$ ipython --no-banner

In [1]: import numpy as np

In [2]: import numpy.linalg as la

In [3]: np.set_printoptions(precision=2, suppress=True, linewidth=120, sign=" ")

In [4]: rd = lambda a: np.round(a, 2) + 0

In [5]: rng = np.random.default_rng(949)

In [6]: m1 = np.eye(3, dtype=int)[rng.permutation(3)]

In [7]: m1
Out[7]: 
array([[ 0,  1,  0],
       [ 0,  0,  1],
       [ 1,  0,  0]])

In [8]: r0 = np.array([-8, 5, 9])

In [9]: B = m1 + np.outer(r0, np.eye(3)[0])

In [10]: rd(la.det(B) / la.det(m1)), rd(1 + la.solve(m1, r0)[0])
Out[10]: (np.float64(10.0), np.float64(10.0))

In [11]: la.matrix_rank(B - m1)
Out[11]: np.int64(1)

In [12]: la.matrix_rank(la.inv(B) - la.inv(m1), tol=1e-8)
Out[12]: np.int64(1)

In [13]: m1 @ (-1.0) ** np.arange(3)
Out[13]: array([-1.,  1.,  1.])

In [14]: Q = m1.astype(float).copy()

In [15]: for j in range(3):
    ...:     Q[:, j] -= Q[:, :j] @ (Q[:, :j].T @ Q[:, j])
    ...:     Q[:, j] /= la.norm(Q[:, j])
    ...: 

In [16]: Q.T @ m1
Out[16]: 
array([[ 1.,  0.,  0.],
       [ 0.,  1.,  0.],
       [ 0.,  0.,  1.]])

In [17]: Q.T @ Q
Out[17]: 
array([[ 1.,  0.,  0.],
       [ 0.,  1.,  0.],
       [ 0.,  0.,  1.]])

In [18]: Q, r_ = la.qr(m1)

In [19]: Q.shape, r_.shape
Out[19]: ((3, 3), (3, 3))

In [20]: np.abs(np.diag(r_))
Out[20]: array([ 1.,  1.,  1.])

In [21]: rd(la.svd(m1, compute_uv=False))
Out[21]: array([ 1.,  1.,  1.])

In [22]: m1.sum(axis=1)
Out[22]: array([ 1,  1,  1])

In [23]: np.unravel_index(np.abs(m1).argmax(), m1.shape)
Out[23]: (np.int64(0), np.int64(1))

In [24]: np.abs(m1).max()
Out[24]: np.int64(1)

In [25]: E = np.array([[-0.4, 0.3, -0.4],
    ...:     [-0.2, -0.2, -0.5],
    ...:     [2.5, -1.2, -1.7],
    ...:     [-1.4, 0.8, -0.5],
    ...:     [1.1, -1.5, 1.7],
    ...:     [-1.4, 0.9, -1.0],
    ...:     [-0.7, 2.6, -1.7],
    ...:     [-0.2, 0.2, 0.3],
    ...:     [-1.7, -0.2, 0.8],
    ...:     [1.1, 1.3, 0.1],
    ...:     [0.3, 1.1, 0.6],
    ...:     [1.8, 1.3, 0.2],
    ...:     [-1.3, 1.4, -0.5],
    ...:     [-1.3, 0.4, -1.0]])

In [26]: E[:, 0] = 4 * E[:, 1] + 0.3 * rng.normal(size=14)

In [27]: rd(E)
Out[27]: 
array([[ 0.79,  0.3 , -0.4 ],
       [ 0.17, -0.2 , -0.5 ],
       [-5.03, -1.2 , -1.7 ],
       [ 3.34,  0.8 , -0.5 ],
       [-6.4 , -1.5 ,  1.7 ],
       [ 3.61,  0.9 , -1.  ],
       [10.44,  2.6 , -1.7 ],
       [ 1.14,  0.2 ,  0.3 ],
       [-0.44, -0.2 ,  0.8 ],
       [ 4.9 ,  1.3 ,  0.1 ],
       [ 4.04,  1.1 ,  0.6 ],
       [ 5.14,  1.3 ,  0.2 ],
       [ 5.49,  1.4 , -0.5 ],
       [ 1.82,  0.4 , -1.  ]])

In [28]: z = rng.permutation(3)

In [29]: B = E[:, z] * rng.choice([-1, 1], 3)

In [30]: rd(B)
Out[30]: 
array([[ 0.79,  0.4 ,  0.3 ],
       [ 0.17,  0.5 , -0.2 ],
       [-5.03,  1.7 , -1.2 ],
       [ 3.34,  0.5 ,  0.8 ],
       [-6.4 , -1.7 , -1.5 ],
       [ 3.61,  1.  ,  0.9 ],
       [10.44,  1.7 ,  2.6 ],
       [ 1.14, -0.3 ,  0.2 ],
       [-0.44, -0.8 , -0.2 ],
       [ 4.9 , -0.1 ,  1.3 ],
       [ 4.04, -0.6 ,  1.1 ],
       [ 5.14, -0.2 ,  1.3 ],
       [ 5.49,  0.5 ,  1.4 ],
       [ 1.82,  1.  ,  0.4 ]])

In [31]: left, _, VT = la.svd(E.T @ B)

In [32]: rd(la.lstsq(E, B)[0])
Out[32]: 
array([[ 1.,  0.,  0.],
       [ 0.,  0.,  1.],
       [ 0., -1.,  0.]])

In [33]: x0 = np.array([-1, 1, -1])

In [34]: y = B @ x0

In [35]: rd(la.pinv(B) @ B)
Out[35]: 
array([[ 1.,  0.,  0.],
       [ 0.,  1.,  0.],
       [ 0.,  0.,  1.]])

In [36]: rd(la.lstsq(B, y)[0])
Out[36]: array([-1.,  1., -1.])

In [37]: y = y + 0.05 * rng.normal(size=14)

In [38]: rd(y)
Out[38]: array([ -0.68,   0.63,   7.89,  -3.64,   6.23,  -3.52, -11.54,  -1.59,  -0.22,  -6.28,  -5.71,  -6.69,  -6.33,  -1.24])

In [39]: b, *_ = la.lstsq(B, y)

In [40]: rd(b)
Out[40]: array([-0.96,  0.98, -1.17])

In [41]: rd(la.norm(y - B @ b))
Out[41]: np.float64(0.22)

In [42]: Ac = (E - E.mean(axis=0)) / E.std(axis=0)

In [43]: np.argwhere(np.abs(Ac) > 2)
Out[43]: 
array([[ 4,  0],
       [ 4,  2],
       [ 6,  0],
       [ 6,  1]])

In [44]: rd(Ac.std(axis=0))
Out[44]: array([ 1.,  1.,  1.])

In [45]: b = la.lstsq(np.delete(Ac, 1, axis=1), Ac[:, 1])[0]

In [46]: rd(1 - np.var(Ac[:, 1] - np.delete(Ac, 1, axis=1) @ b))
Out[46]: np.float64(0.99)

In [47]: Ac = E - E.mean(axis=0)

In [48]: evecs = la.svd(Ac)[2][:2]

In [49]: B = Ac - Ac @ evecs.T @ evecs

In [50]: rd(np.diag(evecs.T @ evecs))
Out[50]: array([ 0.94,  0.06,  1.  ])

In [51]: rd(B.std(axis=0))
Out[51]: array([ 0.02,  0.08,  0.  ])

In [52]: rd(la.norm(B) / la.norm(Ac))
Out[52]: np.float64(0.02)

In [53]: B = E / np.sqrt((E ** 2).mean(axis=1, keepdims=True))

In [54]: la.matrix_rank(B) == la.matrix_rank(E)
Out[54]: np.True_

In [55]: rd(la.norm(B, axis=1))
Out[55]: array([ 1.73,  1.73,  1.73,  1.73,  1.73,  1.73,  1.73,  1.73,  1.73,  1.73,  1.73,  1.73,  1.73,  1.73])

In [56]: B = np.array([[5, 3, 2, 2, 5],
    ...:     [2, 5, 2, 1, 1],
    ...:     [5, 0, 4, 4, 3],
    ...:     [3, 4, 1, 2, 0],
    ...:     [3, 5, 4, 2, 1]])

In [57]: feats = B + B.T

In [58]: feats
Out[58]: 
array([[ 10,   5,   7,   5,   8],
       [  5,  10,   2,   5,   6],
       [  7,   2,   8,   5,   7],
       [  5,   5,   5,   4,   2],
       [  8,   6,   7,   2,   2]])

In [59]: np.allclose(feats @ feats.T, feats.T @ feats)
Out[59]: True

In [60]: rd(np.abs(la.eigvals(feats)).max())
Out[60]: np.float64(28.38)

In [61]: np.all(la.eigvalsh(feats) > 0)
Out[61]: np.False_

In [62]: rd(la.eigvalsh(feats).min())
Out[62]: np.float64(-5.18)

In [63]: [round(float(la.det(feats[:i, :i])), 2) + 0 for i in range(1, 6)]
Out[63]: [10.0, 75.0, 210.0, -160.0, -2306.0]

In [64]: t = rng.uniform(0, 2 * np.pi, 30)

In [65]: Q, _ = la.qr(np.array([[1.5, 1.3], [0.7, 0.9], [-0.9, 0.3], [-0.7, 0.8], [0.3, -0.2]]))

In [66]: A = 5 * np.c_[np.cos(t), np.sin(t)] @ Q.T

In [67]: rd(A)
Out[67]: 
array([[-1.79, -1.75, -2.27, -3.53,  1.07],
       [-4.24, -2.36,  1.16,  0.18, -0.26],
       [ 4.22,  2.53, -0.46,  0.73, -0.04],
       [ 3.82,  2.54,  0.51,  1.87, -0.43],
       [ 3.8 ,  1.82, -2.1 , -1.54,  0.68],
       [-4.23, -2.32,  1.26,  0.31, -0.3 ],
       [-4.26, -2.45,  0.87, -0.21, -0.13],
       [-1.53, -0.14,  3.03,  3.46, -1.21],
       [ 3.82,  2.54,  0.5 ,  1.86, -0.43],
       [-3.48, -2.46, -0.97, -2.35,  0.6 ],
       [-2.78, -2.2 , -1.63, -3.01,  0.85],
       [-3.66, -1.69,  2.25,  1.77, -0.75],
       [ 3.68,  2.51,  0.72,  2.1 , -0.51],
       [ 2.68,  2.15,  1.72,  3.08, -0.88],
       [-3.4 , -1.48,  2.45,  2.12, -0.85],
       [ 3.56,  2.48,  0.88,  2.26, -0.57],
       [-0.76,  0.34,  3.02,  3.69, -1.24],
       [ 4.12,  2.16, -1.6 , -0.78,  0.45],
       [-2.32, -0.67,  2.92,  3.07, -1.11],
       [ 0.85,  1.26,  2.68,  3.76, -1.19],
       [ 3.5 ,  1.56, -2.38, -2.  ,  0.82],
       [-4.25, -2.51,  0.59, -0.56, -0.02],
       [-4.26, -2.42,  0.96, -0.09, -0.17],
       [-3.81, -2.54, -0.53, -1.89,  0.44],
       [-1.95, -0.42,  2.99,  3.28, -1.16],
       [ 0.11,  0.85,  2.89,  3.79, -1.24],
       [ 2.69,  0.93, -2.81, -2.81,  1.05],
       [-1.52, -0.14,  3.03,  3.47, -1.21],
       [-3.5 , -2.46, -0.94, -2.33,  0.6 ],
       [ 2.06,  0.49, -2.97, -3.22,  1.15]])

In [68]: z = A[:, 3] > np.median(A[:, 3])

In [69]: r0 = A[z].mean(axis=0) - A[~z].mean(axis=0)

In [70]: ((A - A.mean(axis=0)) @ r0 > 0).astype(int)
Out[70]: 
array([ 0,  0,  1,  1,  0,  0,  0,  1,  1,  0,  0,  1,  1,  1,  1,  1,  1,  1,  1,  1,  0,  0,  0,  0,  1,  1,  0,  1,
        0,  0])

In [71]: np.unique(A.round(6), axis=0).shape
Out[71]: (30, 5)

In [72]: la.lstsq(A[:-1].T, A[-1])[2]
Out[72]: np.int32(2)

In [73]: np.allclose(A[:-1].T @ la.lstsq(A[:-1].T, A[-1])[0], A[-1])
Out[73]: True

In [74]: G = A.T @ A

In [75]: np.allclose(G, G.T)
Out[75]: True

In [76]: la.matrix_rank(G)
Out[76]: np.int64(2)

In [77]: rd(la.svd(A, compute_uv=False) ** 2)
Out[77]: array([ 434.05,  315.95,    0.  ,    0.  ,    0.  ])

In [78]: Ac = A - A.mean(axis=0)

In [79]: evecs = la.svd(Ac)[2][:2]

In [80]: B = Ac - Ac @ evecs.T @ evecs

In [81]: rd(B.std(axis=0))
Out[81]: array([ 0.,  0.,  0.,  0.,  0.])

In [82]: rd((Ac @ evecs.T).std(axis=0))
Out[82]: array([ 3.77,  3.15])

In [83]: rd(la.norm(B) / la.norm(Ac))
Out[83]: np.float64(0.0)

In [84]: la.norm(B, axis=1).round(6).argmax()
Out[84]: np.int64(0)

In [85]: left, s, VT = la.svd(A)

In [86]: np.argmax(s[:-1] / (s[1:] + 1e-6)) + 1
Out[86]: np.int64(2)

In [87]: B = left[:, :2] @ np.diag(s[:2]) @ VT[:2]

In [88]: rd(B)
Out[88]: 
array([[-1.79, -1.75, -2.27, -3.53,  1.07],
       [-4.24, -2.36,  1.16,  0.18, -0.26],
       [ 4.22,  2.53, -0.46,  0.73, -0.04],
       [ 3.82,  2.54,  0.51,  1.87, -0.43],
       [ 3.8 ,  1.82, -2.1 , -1.54,  0.68],
       [-4.23, -2.32,  1.26,  0.31, -0.3 ],
       [-4.26, -2.45,  0.87, -0.21, -0.13],
       [-1.53, -0.14,  3.03,  3.46, -1.21],
       [ 3.82,  2.54,  0.5 ,  1.86, -0.43],
       [-3.48, -2.46, -0.97, -2.35,  0.6 ],
       [-2.78, -2.2 , -1.63, -3.01,  0.85],
       [-3.66, -1.69,  2.25,  1.77, -0.75],
       [ 3.68,  2.51,  0.72,  2.1 , -0.51],
       [ 2.68,  2.15,  1.72,  3.08, -0.88],
       [-3.4 , -1.48,  2.45,  2.12, -0.85],
       [ 3.56,  2.48,  0.88,  2.26, -0.57],
       [-0.76,  0.34,  3.02,  3.69, -1.24],
       [ 4.12,  2.16, -1.6 , -0.78,  0.45],
       [-2.32, -0.67,  2.92,  3.07, -1.11],
       [ 0.85,  1.26,  2.68,  3.76, -1.19],
       [ 3.5 ,  1.56, -2.38, -2.  ,  0.82],
       [-4.25, -2.51,  0.59, -0.56, -0.02],
       [-4.26, -2.42,  0.96, -0.09, -0.17],
       [-3.81, -2.54, -0.53, -1.89,  0.44],
       [-1.95, -0.42,  2.99,  3.28, -1.16],
       [ 0.11,  0.85,  2.89,  3.79, -1.24],
       [ 2.69,  0.93, -2.81, -2.81,  1.05],
       [-1.52, -0.14,  3.03,  3.47, -1.21],
       [-3.5 , -2.46, -0.94, -2.33,  0.6 ],
       [ 2.06,  0.49, -2.97, -3.22,  1.15]])

In [89]: rd(la.norm(A - B) / la.norm(A))
Out[89]: np.float64(0.0)

In [90]: la.matrix_rank(B)
Out[90]: np.int64(2)

In [91]: rd(np.abs(A - B).max())
Out[91]: np.float64(0.0)

In [92]: rd(la.norm(A - B, 2)), rd(s[2])
Out[92]: (np.float64(0.0), np.float64(0.0))
